$ ipython --no-banner

In [1]: import numpy as np

In [2]: np.set_printoptions(precision=2, suppress=True, linewidth=120)

In [3]: def rnd(a):
   ...:     return np.round(a, 2) + 0
   ...: 

In [4]: data = np.array([[2.0, -3.0, 2.0, 0.0, 2.0, 0.0, 1.0],
   ...:     [1.0, -3.0, 2.0, 2.0, 2.0, 0.0, 1.0],
   ...:     [0.0, 0.0, 1.0, 2.0, -2.0, 1.0, -2.0],
   ...:     [0.0, 0.0, 2.0, 1.0, 1.0, 0.0, 1.0],
   ...:     [0.0, 0.0, -2.0, 0.0, 0.0, 2.0, 1.0],
   ...:     [0.0, 0.0, 2.0, -1.0, -2.0, 2.0, -2.0],
   ...:     [0.0, 0.0, -1.0, 0.0, 2.0, 1.0, -1.0]])

In [5]: A2 = data[0, 0] * data[1:] - np.outer(data[1:, 0], data[0])

In [6]: print(A2)
[[ 0. -3.  2.  4.  2.  0.  1.]
 [ 0.  0.  2.  4. -4.  2. -4.]
 [ 0.  0.  4.  2.  2.  0.  2.]
 [ 0.  0. -4.  0.  0.  4.  2.]
 [ 0.  0.  4. -2. -4.  4. -4.]
 [ 0.  0. -2.  0.  4.  2. -2.]]

In [7]: print(np.flatnonzero(~A2.round(6).any(axis=1)))
[]

In [8]: print(np.linalg.matrix_rank(A2), np.linalg.matrix_rank(data))
6 7

In [9]: rng = np.random.default_rng(8044)

In [10]: lab = rng.permutation(7)

In [11]: print(lab)
[5 1 3 6 0 2 4]

In [12]: A2 = data[lab][:, lab]

In [13]: print(np.allclose(A2, data))
False

In [14]: print(rnd(np.linalg.det(A2)), rnd(np.linalg.det(data[lab])))
-606.0 606.0

In [15]: print(np.diag(A2))
[ 2. -3.  1. -1.  2.  1.  0.]

In [16]: print(rnd(np.sort(np.abs(np.linalg.eigvals(A2)))))
[1.3  2.3  2.44 2.44 3.08 3.08 3.59]

In [17]: print(np.linalg.norm(data, axis=1).argmax())
1

In [18]: print(rnd(np.linalg.norm(data[6], 1)), rnd(np.linalg.norm(data[6], np.inf)))
5.0 2.0

In [19]: print(rnd(np.linalg.norm(data, axis=0)))
[2.24 4.24 4.69 3.16 4.58 3.16 3.61]

In [20]: print(data[6] @ data[4])
3.0

In [21]: feats = np.load("block17.npy")

In [22]: print(feats)
[[ 1  0  0]
 [-8  1  0]
 [ 5 -3  1]]

In [23]: A2 = feats + rng.integers(-2, 3, (3, 2)) @ rng.integers(-2, 3, (2, 3))

In [24]: print(A2)
[[ 2  2 -1]
 [-4  0 -1]
 [ 3 -7  3]]

In [25]: print(np.abs(A2 - feats).sum(axis=1))
[4 6 8]

In [26]: print(np.linalg.matrix_rank(A2 - feats, tol=1e-8))
2

In [27]: print(A2 - feats)
[[ 1  2 -1]
 [ 4 -1 -1]
 [-2 -4  2]]

In [28]: x = np.array([-2, -3, 3])

In [29]: rhs = feats @ x

In [30]: coef, lr = np.zeros(3), 1 / np.linalg.norm(feats, 2) ** 2

In [31]: for i in range(60):
    ...:     coef -= lr * feats.T @ (feats @ coef - rhs)
    ...:     if i % 10 == 0: print(i, round(np.linalg.norm(feats @ coef - rhs), 2))
    ...: 
0 8.78
10 5.43
20 3.36
30 2.08
40 1.29
50 0.8

In [32]: print(rnd(np.linalg.cond(feats)))
205.27

In [33]: print(rnd(np.abs(np.linalg.svd(feats)[2][-1])))
[0.05 0.39 0.92]

In [34]: print(np.linalg.matrix_rank(feats, rtol=0.1))
2

In [35]: print(round(np.log10(np.linalg.cond(feats))))
2

In [36]: A = np.array([[1, 2], [1, 2]])

In [37]: # rows and columns are dependent

In [38]: Uu, sv, VT = np.linalg.svd(A)

In [39]: print(np.argmax(sv[:-1] / (sv[1:] + 1e-6)) + 1)
1

In [40]: print(rnd(sv))
[3.16 0.  ]

In [41]: A2 = Uu[:, :1] @ np.diag(sv[:1]) @ VT[:1]

In [42]: print(rnd(np.linalg.norm(A - A2, 2)), rnd(sv[1]))
0.0 0.0

In [43]: print(rnd(A2))
[[1. 2.]
 [1. 2.]]

In [44]: print(rnd(np.abs(A - A2).max()))
0.0

In [45]: arr = np.load("a.npy")

In [46]: print(arr)
[[14  0  3]
 [ 0  0  3]
 [14  0  3]
 [ 0  0  3]
 [44  0  3]
 [ 0  0  3]
 [ 0  0  3]
 [ 0  0  3]
 [ 0  0  3]
 [56  0  3]
 [ 0  0  3]
 [56  0  3]
 [ 0  0  3]
 [44  0  3]
 [38  0  3]
 [32  0  3]
 [50  0  3]
 [26  0  3]]

In [47]: Uu, sv, VT = np.linalg.svd(arr)

In [48]: evecs = VT[:(sv > 1e-8).sum()]

In [49]: x = arr[6] + 5 * arr[0] + rng.integers(2) * np.eye(3)[0]

In [50]: print(x)
[71.  0. 18.]

In [51]: print(rnd(evecs.T @ evecs))
[[1. 0. 0.]
 [0. 0. 0.]
 [0. 0. 1.]]

In [52]: print(np.allclose(evecs.T @ evecs @ x, x))
True

In [53]: print(rnd(np.diag(evecs.T @ evecs)))
[1. 0. 1.]

In [54]: print(np.linalg.matrix_rank(np.vstack([arr, x])))
2

In [55]: rk = np.linalg.matrix_rank(arr)

In [56]: print(rk)
2

In [57]: null = np.linalg.svd(arr)[2][rk:].T

In [58]: print([int(np.linalg.matrix_rank(arr[:i])) for i in range(1, len(arr) + 1)])
[1, 2, 2, 2, 2, 2, 2, 2, 2, 2, 2, 2, 2, 2, 2, 2, 2, 2]

In [59]: print(rnd(arr @ null))
[[0.]
 [0.]
 [0.]
 [0.]
 [0.]
 [0.]
 [0.]
 [0.]
 [0.]
 [0.]
 [0.]
 [0.]
 [0.]
 [0.]
 [0.]
 [0.]
 [0.]
 [0.]]

In [60]: print(np.allclose(arr @ null, 0))
True

In [61]: print(np.linalg.matrix_rank(arr.T @ arr), np.linalg.matrix_rank(arr @ arr.T))
2 2

In [62]: print(rnd(null @ null.T))
[[0. 0. 0.]
 [0. 1. 0.]
 [0. 0. 0.]]

In [63]: print([int(np.linalg.matrix_rank(np.delete(arr, i, axis=0))) for i in range(18)])
[2, 2, 2, 2, 2, 2, 2, 2, 2, 2, 2, 2, 2, 2, 2, 2, 2, 2]

In [64]: Uu, sv, VT = np.linalg.svd(arr)

In [65]: print(rnd(sv))
[127.51   9.15   0.  ]

In [66]: A2 = Uu[:, :2] @ np.diag(sv[:2]) @ VT[:2]

In [67]: print(rnd(np.linalg.norm(arr - A2, 2)), rnd(sv[2]))
0.0 0.0

In [68]: print(rnd(np.linalg.norm(arr - A2) / np.linalg.norm(arr)))
0.0

In [69]: print(np.linalg.matrix_rank(arr, rtol=0.05))
2

In [70]: K = np.load("dump.npy")

In [71]: print(K)
[[ 25 -10   5   2]
 [-10   5   5  -3]
 [  5   5  50 -15]
 [  2  -3 -15   5]]

In [72]: print(np.unravel_index(np.abs(K).argmax(), K.shape))
(np.int64(2), np.int64(2))

In [73]: print(np.count_nonzero(K))
16

In [74]: print(rnd(np.linalg.norm(K)))
62.86

In [75]: print(K.shape)
(4, 4)

In [76]: Uu, sv, VT = np.linalg.svd(K)

In [77]: evecs = VT[:(sv > 1e-8).sum()]

In [78]: x = K[1] + 2 * K[3] + rng.integers(2) * np.eye(4)[0]

In [79]: print(x)
[ -5.  -1. -25.   7.]

In [80]: print(rnd(evecs.T @ evecs))
[[ 0.84 -0.35  0.08  0.09]
 [-0.35  0.16  0.09 -0.08]
 [ 0.08  0.09  0.9  -0.27]
 [ 0.09 -0.08 -0.27  0.1 ]]

In [81]: print(rnd(np.diag(evecs.T @ evecs)))
[0.84 0.16 0.9  0.1 ]

In [82]: print(rnd(np.linalg.norm(x - evecs.T @ evecs @ x)))
0.4

In [83]: M = np.load("out11.npy")

In [84]: print(M)
[[ 0.2   1.8   1.9 ]
 [ 0.4   0.8  -0.7 ]
 [ 0.1   1.85  2.03]]

In [85]: A2 = np.array([[0, 2, 0], [2, 0, 2]])

In [86]: C = np.kron(A2, M)

In [87]: print(C.shape)
(6, 9)

In [88]: Uu, sv, VT = np.linalg.svd(M)

In [89]: print(np.argmax(sv[:-1] / (sv[1:] + 1e-6)) + 1)
2

In [90]: A2 = Uu[:, :2] @ np.diag(sv[:2]) @ VT[:2]

In [91]: print(rnd(A2))
[[ 0.16  1.81  1.89]
 [ 0.4   0.8  -0.7 ]
 [ 0.14  1.84  2.04]]

In [92]: print(rnd(np.abs(M - A2).max()))
0.04

In [93]: print(rnd(np.linalg.norm(M - A2, 2)), rnd(sv[2]))
0.06 0.06

In [94]: print(np.linalg.matrix_rank(A2))
2

In [95]: blk = np.stack([A2, 2 * A2, A2[::-1]])

In [96]: print(blk.shape)
(3, 3, 3)

In [97]: print(rnd(np.linalg.norm(blk, axis=(1, 2))))
[3.97 7.93 3.97]

In [98]: print(rnd(np.einsum("bij,cij->bc", blk, blk)))
[[15.73 31.46 15.71]
 [31.46 62.92 31.41]
 [15.71 31.41 15.73]]

In [99]: print((blk @ A2.T).shape)
(3, 3, 3)

In [100]: f = np.array([6, -3, 6])

In [101]: A2 = M + np.outer(f, np.eye(3)[1])

In [102]: print(A2)
[[ 0.2   7.8   1.9 ]
 [ 0.4  -2.2  -0.7 ]
 [ 0.1   7.85  2.03]]

In [103]: print(np.linalg.matrix_rank(A2 - M))
1

In [104]: x = np.array([2, 2, 3])

In [105]: h1 = np.maximum(M @ x, 0)

In [106]: print(np.flatnonzero(h1 > 1e-9))
[0 1 2]

In [107]: print(M * (h1 > 1e-9)[:, None])
[[ 0.2   1.8   1.9 ]
 [ 0.4   0.8  -0.7 ]
 [ 0.1   1.85  2.03]]

In [108]: print(rnd(np.tanh(M @ x)))
[1.   0.29 1.  ]

In [109]: print(rnd(np.maximum(M @ (3 * x), 0)))
[29.1   0.9  29.97]

In [110]: X = np.load("run17.npy")

In [111]: print(X)
[[-3.04 -3.1  -4.52 -4.59  1.49]
 [ 1.42  1.45  2.23  2.24 -0.81]
 [-3.34 -3.45 -5.16 -5.16  1.69]
 [-3.06 -3.04 -4.51 -4.54  1.4 ]
 [-2.86 -2.89 -4.46 -4.38  1.42]
 [ 1.23  1.18  1.97  1.87 -0.63]
 [-3.04 -3.05 -4.71 -4.68  1.52]
 [-0.08 -0.05 -0.04 -0.1   0.06]
 [ 0.3   0.31  0.51  0.47 -0.16]
 [ 2.03  2.05  3.05  3.06 -1.04]
 [ 1.6   1.41  2.11  2.19 -0.7 ]
 [ 0.48  0.44  0.67  0.75 -0.26]
 [ 2.    2.11  3.08  3.07 -1.  ]
 [ 2.34  2.36  3.45  3.45 -1.2 ]
 [-3.55 -3.42 -5.05 -5.17  1.81]
 [-1.81 -1.79 -2.64 -2.61  0.8 ]
 [ 0.18  0.14  0.2   0.16 -0.09]
 [-2.65 -2.67 -3.99 -3.95  1.26]
 [-0.17 -0.1  -0.34 -0.31  0.07]
 [-3.06 -3.12 -4.8  -4.68  1.55]
 [-1.71 -1.71 -2.58 -2.53  0.92]
 [-0.12 -0.04 -0.21 -0.14  0.03]
 [-3.99 -4.07 -5.96 -5.93  1.97]
 [ 0.88  0.87  1.29  1.24 -0.26]
 [ 3.02  2.87  4.37  4.41 -1.45]
 [ 1.92  1.96  2.86  2.97 -1.  ]]

In [112]: Xs = X - X.mean(axis=0)

In [113]: evecs = np.linalg.svd(Xs)[2][:1]

In [114]: A2 = Xs - Xs @ evecs.T @ evecs

In [115]: print(rnd(np.diag(evecs.T @ evecs)))
[0.15 0.15 0.33 0.33 0.04]

In [116]: print(rnd(A2.std(axis=0)))
[0.05 0.04 0.05 0.03 0.05]

In [117]: print(np.linalg.norm(A2, axis=1).round(6).argmax())
14
